$ ipython --no-banner

In [1]: import numpy as np

In [2]: np.set_printoptions(precision=2, suppress=True, linewidth=140)

In [3]: tidy = lambda a: np.round(a, 2) + 0

In [4]: feats = np.load("sample19.npy")

In [5]: feats
Out[5]: 
array([[-1.31, -1.34, -0.03],
       [ 1.46,  1.42,  0.06],
       [ 0.95,  0.76, -0.04],
       [ 3.42,  3.6 ,  0.15],
       [ 0.85,  0.98, -0.01],
       [ 0.17,  0.18,  0.08],
       [-5.38, -5.49, -0.06],
       [ 0.46,  0.51, -0.02],
       [ 1.93,  1.94,  0.03],
       [ 2.9 ,  2.9 ,  0.  ],
       [ 1.94,  1.93,  0.05],
       [ 0.06, -0.1 , -0.17],
       [-7.95, -7.96,  0.07],
       [ 0.17,  0.  ,  0.01],
       [-2.34, -2.36,  0.1 ]])

In [6]: Xs = feats - feats.mean(axis=0)

In [7]: evecs = np.linalg.svd(Xs)[2][:1]

In [8]: out = Xs - Xs @ evecs.T @ evecs

In [9]: tidy(np.cov(Xs @ evecs.T, rowvar=False))
Out[9]: np.float64(18.81)

In [10]: tidy(out.std(axis=0))
Out[10]: array([0.05, 0.05, 0.07])

In [11]: print(tidy(np.linalg.norm(out) / np.linalg.norm(Xs)))
0.02

In [12]: W0 = np.loadtxt("case3.csv", delimiter=",")

In [13]: W0
Out[13]: 
array([[ 0.82,  2.23,  0.05],
       [ 0.18, -1.17,  0.14],
       [ 0.73,  4.66, -0.82],
       [ 2.26,  4.8 ,  0.58],
       [ 0.08,  0.74,  0.63],
       [ 0.29,  2.7 ,  1.1 ],
       [-2.02, -6.41,  2.1 ],
       [-1.08,  5.39, -1.07],
       [ 3.92,  2.85, -0.03],
       [ 0.57,  2.42, -0.71],
       [-1.9 , -0.76, -1.95],
       [ 0.82,  2.97, -3.1 ],
       [ 0.89, -0.41,  0.3 ],
       [ 1.59,  5.02, -1.28],
       [ 1.42,  1.57, -1.05]])

In [14]: proj = W0 @ np.linalg.solve(W0.T @ W0, W0.T)

In [15]: tidy(np.linalg.eigvalsh(proj))
Out[15]: array([0., 0., 0., 0., 0., 0., 0., 0., 0., 0., 0., 0., 1., 1., 1.])

In [16]: out = np.array([[2, 1, 1, -2], [1, -2, 0, -3], [1, 3, 0, 3], [1, 2, 0, -3]])

In [17]: m1 = np.tril(out)

In [18]: m1
Out[18]: 
array([[ 2,  0,  0,  0],
       [ 1, -2,  0,  0],
       [ 1,  3,  0,  0],
       [ 1,  2,  0, -3]])

In [19]: f, v = m1[1], m1[0]

In [20]: f @ v
Out[20]: np.int64(2)

In [21]: f @ f
Out[21]: np.int64(5)

In [22]: p = (f @ v) / (f @ f) * f

In [23]: print(np.linalg.matrix_rank(np.outer(f, v)))
1

In [24]: np.outer(f, v)
Out[24]: 
array([[ 2,  0,  0,  0],
       [-4,  0,  0,  0],
       [ 0,  0,  0,  0],
       [ 0,  0,  0,  0]])

In [25]: tidy(np.linalg.norm(f + v) ** 2 + np.linalg.norm(f - v) ** 2)
Out[25]: np.float64(18.0)

In [26]: m1 @ m1
Out[26]: 
array([[  4,   0,   0,   0],
       [  0,   4,   0,   0],
       [  5,  -6,   0,   0],
       [  1, -10,   0,   9]])

In [27]: proj = np.triu(np.array([[2, 3, -4, 0], [5, 3, 4, 4], [1, -1, -1, 3], [1, 4, 4, 2]]), 1) + np.eye(4)

In [28]: out = proj @ m1 @ np.linalg.inv(proj)

In [29]: np.linalg.matrix_rank(out)
Out[29]: np.int64(3)

In [30]: print(out)
[[   1.  -21.   88. -180.]
 [   9.   -9.   72. -192.]
 [   4.   -3.   28.  -81.]
 [   1.   -1.    8.  -23.]]

In [31]: proj @ m1 - m1 @ proj
Out[31]: 
array([[ -1., -24.,   8.,   0.],
       [  8.,  17.,  12.,  -4.],
       [  3.,   3.,  -8., -21.],
       [  0.,  -3.,  -4.,  -8.]])
